$ ipython --no-banner

In [1]: import numpy as np

In [2]: np.set_printoptions(precision=3, suppress=True, linewidth=160)

In [3]: data = np.load("test7.npy")

In [4]: data
Out[4]: 
array([[-0.26 ,  1.353,  1.323, -0.078,  0.029, -0.08 , -0.573, -0.105],
       [-0.52 , -0.643,  0.834,  0.138, -0.005, -1.274,  0.671,  0.726],
       [-1.235, -0.76 ,  0.069,  0.514,  0.477,  0.12 , -1.034, -0.564],
       [ 0.52 , -0.752,  0.397, -1.472, -0.196, -0.208, -0.871, -0.031],
       [-0.52 ,  0.334, -0.672,  0.072, -1.107, -0.146, -0.783,  1.141],
       [-0.52 ,  0.473, -0.58 , -0.818,  1.399, -0.047,  0.069,  0.732],
       [ 0.325,  0.472, -0.744,  0.13 ,  0.115, -1.512, -0.407, -0.797],
       [ 1.105, -0.238,  0.224,  0.924,  0.733, -0.032, -0.782,  0.817]])

In [5]: def softmax(z):
   ...:     e = np.exp(z - z.max(axis=-1, keepdims=True))
   ...:     return e / e.sum(axis=-1, keepdims=True)
   ...: 

In [6]: softmax(data).sum(axis=1)
Out[6]: array([1., 1., 1., 1., 1., 1., 1., 1.])

In [7]: softmax(data[1])
Out[7]: array([0.06 , 0.053, 0.233, 0.116, 0.101, 0.028, 0.198, 0.209])

In [8]: scores = data @ data.T / np.sqrt(8)

In [9]: softmax(scores + np.triu(np.full(scores.shape, -np.inf), 1))
Out[9]: 
array([[1.   , 0.   , 0.   , 0.   , 0.   , 0.   , 0.   , 0.   ],
       [0.196, 0.804, 0.   , 0.   , 0.   , 0.   , 0.   , 0.   ],
       [0.164, 0.164, 0.673, 0.   , 0.   , 0.   , 0.   , 0.   ],
       [0.141, 0.141, 0.141, 0.578, 0.   , 0.   , 0.   , 0.   ],
       [0.123, 0.123, 0.123, 0.123, 0.507, 0.   , 0.   , 0.   ],
       [0.11 , 0.11 , 0.11 , 0.11 , 0.11 , 0.451, 0.   , 0.   ],
       [0.099, 0.099, 0.099, 0.099, 0.099, 0.099, 0.407, 0.   ],
       [0.09 , 0.09 , 0.09 , 0.09 , 0.09 , 0.09 , 0.09 , 0.37 ]])
